% python3 -q
>>> import numpy as np
>>> np.set_printoptions(suppress=True, linewidth=200)
>>> X = np.loadtxt("w.csv", delimiter=",")
>>> X
array([[ -6., -12.,  -3.,   4.,   1., -14.,  -9.,  -8.,   1.,  -6.,  -7.,  -6., -12.],
       [ -4., -10.,  -1.,   6.,   3., -12.,  -7.,  -6.,   3.,  -4.,  -5.,  -4., -10.],
       [ -3.,  -9.,   0.,   7.,   4., -11.,  -6.,  -5.,   4.,  -3.,  -4.,  -3.,  -9.],
       [ -3.,  -9.,   0.,   7.,   4., -11.,  -6.,  -5.,   4.,  -3.,  -4.,  -3.,  -9.],
       [  1.,  -5.,   4.,  11.,   8.,  -7.,  -2.,  -1.,   8.,   1.,   0.,   1.,  -5.],
       [ -1.,  -7.,   2.,   9.,   6.,  -9.,  -4.,  -3.,   6.,  -1.,  -2.,  -1.,  -7.],
       [ -2.,  -8.,   1.,   8.,   5., -10.,  -5.,  -4.,   5.,  -2.,  -3.,  -2.,  -8.]])
>>> print(np.abs(np.diag(np.linalg.qr(X)[1])) > 1e-9)
[ True  True False False False False False]
>>> np.linalg.lstsq(X[:-1].T, X[-1])[2]
np.int32(2)
>>> print(round(np.trace(np.linalg.pinv(X) @ X), 3))
2.0
>>> m1 = np.load("arr.npy")
>>> m1
array([[ 1,  1,  2,  3,  3,  4,  0,  4],
       [ 0,  0,  2,  1,  1,  0,  4,  4],
       [ 0,  0,  5,  0,  0,  1,  0,  4],
       [ 2,  0,  3,  2,  1,  5,  0,  1],
       [ 0,  5,  0,  3,  5,  3,  2,  5],
       [ 1,  1,  0,  2,  2,  4, -4,  0]])
>>> f = np.array([2, 2])
>>> np.convolve(m1[0], f)
array([ 2,  4,  6, 10, 12, 14,  8,  8,  8])
>>> np.cross(m1[0, :3], m1[2, :3])
array([ 5, -5,  0])
>>> np.correlate(m1[0], m1[2], "full")
array([ 4,  4,  9, 13, 14, 24,  8, 30, 15, 19, 20,  0, 20,  0,  0])
>>> np.round(np.linalg.norm(m1, 2) / np.linalg.norm(m1), 3)
np.float64(0.797)
>>> np.argsort(-np.linalg.norm(m1, axis=0).round(6), kind="stable")[:3]
array([7, 5, 2])
>>> print(np.linalg.matrix_rank(m1, rtol=0.1))
5
>>> x0 = np.array([-1, 2, 2, -2, -1, -2, -1, 2])
>>> h = np.maximum(m1 @ x0, 0)
>>> print(np.round(np.tanh(m1 @ x0), 3))
[-0.999  1.     1.    -1.     0.762 -1.   ]
>>> r = np.linalg.matrix_rank(m1)
>>> r
np.int64(5)
>>> N = np.linalg.svd(m1)[2][r:].T
>>> print([int(np.linalg.matrix_rank(np.delete(m1, i, axis=0))) for i in range(6)])
[5, 5, 4, 4, 4, 5]
>>> print(np.allclose(m1 @ N, 0))
True
>>> print(np.round(m1 @ N, 3) + 0)
[[0. 0. 0.]
 [0. 0. 0.]
 [0. 0. 0.]
 [0. 0. 0.]
 [0. 0. 0.]
 [0. 0. 0.]]
>>> N.shape
(8, 3)
>>> np.linalg.lstsq(m1[:-1].T, m1[-1])[2]
np.int32(5)
>>> f = np.array([-3, -3, 1, -3, -1, 1, 2, -3, -4, 2, -3, 4, -3])
>>> E = np.array([np.roll(f, i) for i in range(13)])
>>> E
array([[-3, -3,  1, -3, -1,  1,  2, -3, -4,  2, -3,  4, -3],
       [-3, -3, -3,  1, -3, -1,  1,  2, -3, -4,  2, -3,  4],
       [ 4, -3, -3, -3,  1, -3, -1,  1,  2, -3, -4,  2, -3],
       [-3,  4, -3, -3, -3,  1, -3, -1,  1,  2, -3, -4,  2],
       [ 2, -3,  4, -3, -3, -3,  1, -3, -1,  1,  2, -3, -4],
       [-4,  2, -3,  4, -3, -3, -3,  1, -3, -1,  1,  2, -3],
       [-3, -4,  2, -3,  4, -3, -3, -3,  1, -3, -1,  1,  2],
       [ 2, -3, -4,  2, -3,  4, -3, -3, -3,  1, -3, -1,  1],
       [ 1,  2, -3, -4,  2, -3,  4, -3, -3, -3,  1, -3, -1],
       [-1,  1,  2, -3, -4,  2, -3,  4, -3, -3, -3,  1, -3],
       [-3, -1,  1,  2, -3, -4,  2, -3,  4, -3, -3, -3,  1],
       [ 1, -3, -1,  1,  2, -3, -4,  2, -3,  4, -3, -3, -3],
       [-3,  1, -3, -1,  1,  2, -3, -4,  2, -3,  4, -3, -3]])
>>> A2 = E[0, 0] * E[1:] - np.outer(E[1:, 0], E[0])
>>> print(A2)
[[  0   0  12 -12   6   6   3 -15  -3  18 -15  21 -21]
 [  0  21   5  21   1   5  -5   9  10   1  24 -22  21]
 [  0 -21  12   0   6   0  15  -6 -15   0   0  24 -15]
 [  0  15 -14  15  11   7  -7  15  11  -7   0   1  18]
 [  0 -18  13 -24   5  13  17 -15  -7  11 -15  10  -3]
 [  0   3  -3   0 -15  12  15   0 -15  15  -6   9 -15]
 [  0  15  10   0  11 -14   5  15  17  -7  15  -5   3]
 [  0  -3   8  15  -5   8 -14  12  13   7   0   5   6]
 [  0  -6  -5   6  11  -5  11 -15   5  11   6   1   6]
 [  0  -6   0 -15   6  15   0   0 -24  15   0  21 -12]
 [  0  12   2   0  -5   8  10  -3  13 -14  12   5  12]
 [  0 -12  12  -6  -6  -3  15   3 -18  15 -21  21   0]]
>>> np.round(E[:, 0] / E[0, 0], 3)
array([ 1.   ,  1.   , -1.333,  1.   , -0.667,  1.333,  1.   , -0.667, -0.333,  0.333,  1.   , -0.333,  1.   ])
>>> np.linalg.matrix_rank(A2), np.linalg.matrix_rank(E)
(np.int64(12), np.int64(13))
>>> w1 = np.array([[0, 3],
...     [3, 4],
...     [5, 3],
...     [5, 2],
...     [3, 1],
...     [4, 4],
...     [4, 2],
...     [3, 2],
...     [1, 0],
...     [5, 3],
...     [1, 1],
...     [0, 2],
...     [5, 5]])
>>> coef = np.array([1, 0])
>>> act = np.maximum(X @ w1 + coef, 0)
>>> np.round((act > 0).mean(axis=0), 3)
array([0.143, 0.   ])
>>> np.linalg.matrix_rank(act)
np.int64(1)
>>> cent = np.array([[-1, 2, 3], [1, 3, -1]])
>>> w1 @ cent
array([[ 3,  9, -3],
       [ 1, 18,  5],
       [-2, 19, 12],
       [-3, 16, 13],
       [-2,  9,  8],
       [ 0, 20,  8],
       [-2, 14, 10],
       [-1, 12,  7],
       [-1,  2,  3],
       [-2, 19, 12],
       [ 0,  5,  2],
       [ 2,  6, -2],
       [ 0, 25, 10]])
>>> print(act @ cent)
[[  0.   0.   0.]
 [  0.   0.   0.]
 [  0.   0.   0.]
 [  0.   0.   0.]
 [-34.  68. 102.]
 [  0.   0.   0.]
 [  0.   0.   0.]]
>>> f = np.array([3, 1, 0, 2, 2, 3, 0, 2, 0, 2, 0, 1, 1])
>>> A2 = E + np.outer(f, np.eye(13)[7])
>>> np.round(np.linalg.det(A2) / np.linalg.det(E), 3), round(float(1 + np.linalg.solve(E, f)[7]), 3)
(np.float64(0.869), 0.869)
>>> feats = np.load("block16.npy")
>>> feats
array([[  0.3,   1.4,  -0.6,   0.6,  -0.8,  -1. ,   0.1],
       [ -0.6,   1.6,   0. ,   1.1,  -1. ,   0.4,   1.4],
       [ -1. ,   1.2,   0.3,  -1.1,  -1.8,   2.2,  -0.7],
       [ -0.1,   0.1,   1.4,  -0.4,   0. ,  -0.1,  -0.1],
       [ -0.6,   0.1,  -0.6,   0.9,  -1.2,  -0.1,  -0.4],
       [  1.1,  -0.3,   1.5,  -1.8,   0.3,   1.2,  -0.8],
       [  4. , -38. ,  30. ,  32. ,  10. , -34. ,   4. ],
       [  0.9,  -0.2,  -0.4,   0. ,   0.3,   0.3,  -0.8],
       [  0.6,  -0.7,  -1.6,  -0.1,  -1.6,   0.8,   1.4],
       [  1.2,   0.1,  -0.6,  -0.8,  -0.2,  -0.9,  -1.1],
       [ -1. ,  -0.5,   0.4,   0.4,   0.2,  -0.8,   1.7],
       [ -0.1,   0.5,  -1. ,   1. ,   0.6,  -2.1,   1.2],
       [ -1. ,   0.3,  -0.4,  -0.9,   0. ,   0.6,   0.4],
       [ -0.4,  -1.3,   0.8,   0.4,   0.9,   1.3,   1.7],
       [  0.8,  -0.2,  -0.1,  -0.7,   0.7,  -0.1,  -0.7],
       [ -0.2,  -2.3,   0.5,   0.4,   0.2,  -1.4,  -1.1],
       [ -0.2,   0.2,  -2. ,  -0.6,   0.6,   2.8,   0.4],
       [  0.1,   1. ,  -0.7,  -1.5,   1. ,  -0.6,   1.2],
       [ -0.1,  -0.9,   0. ,   0. ,  -0.8,   0.2,   0.8],
       [  0.7,   1.2,  -1.1,  -0.7,   1.4,   0.8,   1. ],
       [  1.6,  -0.7,   0.3,   0.3,   0.2,  -0.6,  -1.2],
       [  0. ,  -0.4,  -0.4,   0.5,  -1.6,  -0.2,  -0.9],
       [  1.8,   1. ,  -1.4,  -1.1,   0.1,   0.3,   0.1],
       [ -0.6,   1.2,  -1.3,   1. ,  -0.4,   0.3,   0.2],
       [  0.7,  -0.8,   0.6,   0.8,   0.8,   0.6,   0.1],
       [  0.7,  -0.3,   1.4,  -1. ,  -0.8,  -0.1,   0.2],
       [ -0.6,  -1.1,  -1.9,   1.4,  -0.9,   0.5,   0.9],
       [ -0.6,   0.9,   0.8,  -0.5,  -0.2,   0.3,   1.2],
       [ -1.1,  -1.4,  -0.3,   0.4,   0.8,  -0.1,   0.9],
       [ -0.9,   1.4,  -0.7,   1.2,   1.5,   2.1,   1.3],
       [ -0.4,  -0.5,  -0.6,   0.8,  -1.3,  -1.8,  -1. ],
       [  0.9,   0.2,  -0.2,  -0.4,   0.4,   0.5,  -0.5],
       [ -1.2,   0.3,  -0.4,   0.6,   1. ,  -0.3,  -0.4],
       [ -0.8,  -1.3,   1.1,  -0.3,   1.3,   0. ,  -0.2],
       [ -0.2,   0.4,   0.3,   0.3,  -1.3,  -0.7,   1. ],
       [ -0.6,   0.2,  -0.3,  -2. ,   0.2,   1.3,   0. ],
       [  3.3,  -1. ,   0.6,   0.8,  -1.1,   0.3,   1. ],
       [ -0.5,  -1.2,   0.1,   0.5,  -0.3,   0.1,  -0.1],
       [  0.4,  -0.2,  -0.4,   0.3,  -0.1,  -1.6,  -1.7],
       [  0.5,  -0.6,   0.7,   0.6,  -0.8,   0.4,  -1.8],
       [  1.4,  -0.8,  -1.2,   0.3,   1.1,   1. ,  -0.6],
       [  0.3,   0.8,   0. ,   0.8,   0.8,   1.2,  -1.5],
       [  0.6,   0.6,  -0.6,   0.9,   0. ,  -0.3,  -0.3],
       [ -0.6,  -0.9,  -2.8,  -1.6,   1.6,   1.1,  -1.6]])
>>> proj = feats @ np.linalg.solve(feats.T @ feats, feats.T)
>>> np.round(proj @ feats[:, 5], 3) + 0
array([ -1. ,   0.4,   2.2,  -0.1,  -0.1,   1.2, -34. ,   0.3,   0.8,  -0.9,  -0.8,  -2.1,   0.6,   1.3,  -0.1,  -1.4,   2.8,  -0.6,   0.2,   0.8,  -0.6,  -0.2,   0.3,   0.3,   0.6,  -0.1,   0.5,
         0.3,  -0.1,   2.1,  -1.8,   0.5,  -0.3,   0. ,  -0.7,   1.3,   0.3,   0.1,  -1.6,   0.4,   1. ,   1.2,  -0.3,   1.1])
>>> round(np.trace(proj), 3)
np.float64(7.0)
>>> np.allclose(proj @ proj, proj)
True
>>> F = np.load("case12.npy")
>>> F
array([[1.3, 0. , 1. , 1. , 0. , 1. , 0. , 0. , 1. , 2. ],
       [1. , 2.3, 1. , 2. , 2. , 1. , 1. , 0. , 1. , 0. ],
       [0. , 1. , 1.3, 2. , 2. , 1. , 0. , 1. , 2. , 1. ],
       [0. , 1. , 1. , 2.3, 0. , 0. , 1. , 0. , 2. , 1. ],
       [0. , 0. , 2. , 0. , 0.3, 2. , 2. , 2. , 2. , 1. ],
       [2. , 1. , 2. , 0. , 1. , 0.3, 0. , 2. , 1. , 0. ],
       [0. , 2. , 0. , 2. , 1. , 1. , 2.3, 1. , 0. , 1. ],
       [0. , 1. , 1. , 0. , 1. , 0. , 1. , 0.3, 2. , 2. ],
       [0. , 2. , 1. , 1. , 0. , 2. , 0. , 1. , 0.3, 0. ],
       [1. , 0. , 1. , 1. , 0. , 1. , 0. , 0. , 1. , 2.3]])
>>> np.linalg.matrix_rank(F, rtol=0.1)
np.int64(9)
>>> print(np.round(np.linalg.norm(F, 2) / np.linalg.norm(F), 3))
0.794
>>> [round(float(x), 3) for x in np.linalg.svd(F, compute_uv=False)[:3]]
[9.59, 4.042, 3.53]
>>> round(np.log10(np.linalg.cond(F)))
2
>>> Uu, sv, Vt = np.linalg.svd(F)
>>> sv.round(3)
array([9.59 , 4.042, 3.53 , 3.006, 2.51 , 2.015, 1.589, 1.385, 1.137, 0.089])
>>> np.argmax(sv[:-1] / (sv[1:] + 1e-6)) + 1
np.int64(9)
>>> A2 = Uu[:, :9] @ np.diag(sv[:9]) @ Vt[:9]
>>> np.linalg.matrix_rank(F, rtol=0.05)
np.int64(9)
>>> f = np.array([1, 3, 2, 3, 1, 2, 3, 1, -1, 3])
>>> A2 = F + np.outer(f, np.eye(10)[2])
>>> np.round(np.linalg.det(A2) / np.linalg.det(F), 3), round(float(1 + np.linalg.solve(F, f)[2]), 3)
(np.float64(14.252), 14.252)
>>> np.linalg.matrix_rank(A2 - F)
np.int64(1)
>>> print(A2)
[[1.3 0.  2.  1.  0.  1.  0.  0.  1.  2. ]
 [1.  2.3 4.  2.  2.  1.  1.  0.  1.  0. ]
 [0.  1.  3.3 2.  2.  1.  0.  1.  2.  1. ]
 [0.  1.  4.  2.3 0.  0.  1.  0.  2.  1. ]
 [0.  0.  3.  0.  0.3 2.  2.  2.  2.  1. ]
 [2.  1.  4.  0.  1.  0.3 0.  2.  1.  0. ]
 [0.  2.  3.  2.  1.  1.  2.3 1.  0.  1. ]
 [0.  1.  2.  0.  1.  0.  1.  0.3 2.  2. ]
 [0.  2.  0.  1.  0.  2.  0.  1.  0.3 0. ]
 [1.  0.  4.  1.  0.  1.  0.  0.  1.  2.3]]
>>> rng = np.random.default_rng(286)
>>> lab = rng.permutation(10)
>>> lab
array([3, 5, 4, 2, 1, 0, 8, 9, 6, 7])
>>> A2 = F[lab][:, lab]
>>> np.trace(A2)
np.float64(13.0)
>>> np.round(np.sort(np.abs(np.linalg.eigvals(A2))), 3)
array([0.3  , 1.191, 1.191, 1.501, 2.083, 2.083, 2.441, 2.441, 3.045, 9.25 ])
>>> np.allclose(A2, F)
False
